% ipython --no-banner

In [1]: import numpy as np

In [2]: from numpy import linalg as LA

In [3]: np.set_printoptions(precision=2, suppress=True, linewidth=120, legacy="1.25")

In [4]: E = np.loadtxt("a.csv", delimiter=",")

In [5]: print(E)
[[ 0.68 -0.44  0.19 -0.44 -0.06  0.32]
 [-0.44  0.38  0.27 -0.62 -0.09  0.44]
 [ 0.19  0.27  0.89  0.27  0.04 -0.19]
 [-0.44 -0.62  0.27  0.38 -0.09  0.44]
 [-0.06 -0.09  0.04 -0.09  0.99  0.06]
 [ 0.32  0.44 -0.19  0.44  0.06  0.68]]

In [6]: x0 = np.array([2, -2, -1, 0, -2, 2])

In [7]: h1 = np.maximum(E @ x0, 0)

In [8]: E.T @ h1
Out[8]: array([ 1.79, -1.44,  0.62, -0.29, -0.21,  2.21])

In [9]: np.maximum(E @ x0, 0) - np.maximum(-E @ x0, 0)
Out[9]: array([ 2.82, -0.85, -1.49,  1.15, -1.84,  1.18])

In [10]: np.flatnonzero(h1 > 1e-9)
Out[10]: array([0, 3, 5])

In [11]: h1
Out[11]: array([2.82, 0.  , 0.  , 1.15, 0.  , 1.18])

In [12]: F = np.array([[7.0, 5.0, 0.0], [5.0, 1.0, 5.0], [0.0, 5.0, 8.0]])

In [13]: rng = np.random.default_rng(8910)

In [14]: z = rng.permutation(3)

In [15]: B = F[:, z] * rng.choice([-1, 1], 3)

In [16]: B
Out[16]: 
array([[-0., -5., -7.],
       [-5., -1., -5.],
       [-8., -5., -0.]])

In [17]: left, _, VT = LA.svd(F.T @ B)

In [18]: z
Out[18]: array([2, 1, 0])

In [19]: np.round(LA.lstsq(F, B)[0], 2) + 0
Out[19]: 
array([[ 0.,  0., -1.],
       [ 0., -1.,  0.],
       [-1.,  0.,  0.]])

In [20]: np.round(left @ VT, 2) + 0
Out[20]: 
array([[ 0.,  0., -1.],
       [ 0., -1.,  0.],
       [-1.,  0.,  0.]])

In [21]: B @ B
Out[21]: 
array([[81., 40., 25.],
       [45., 51., 40.],
       [25., 45., 81.]])

In [22]: (B - B.T) / 2
Out[22]: 
array([[ 0. ,  0. ,  0.5],
       [ 0. ,  0. ,  0. ],
       [-0.5,  0. ,  0. ]])

In [23]: print(np.allclose(B @ B.T, B.T @ B))
False

In [24]: np.sort(np.abs(LA.eigvals(B)))
Out[24]: array([ 3.55,  7.47, 12.02])

In [25]: (B + B.T) / 2
Out[25]: 
array([[-0. , -5. , -7.5],
       [-5. , -1. , -5. ],
       [-7.5, -5. , -0. ]])
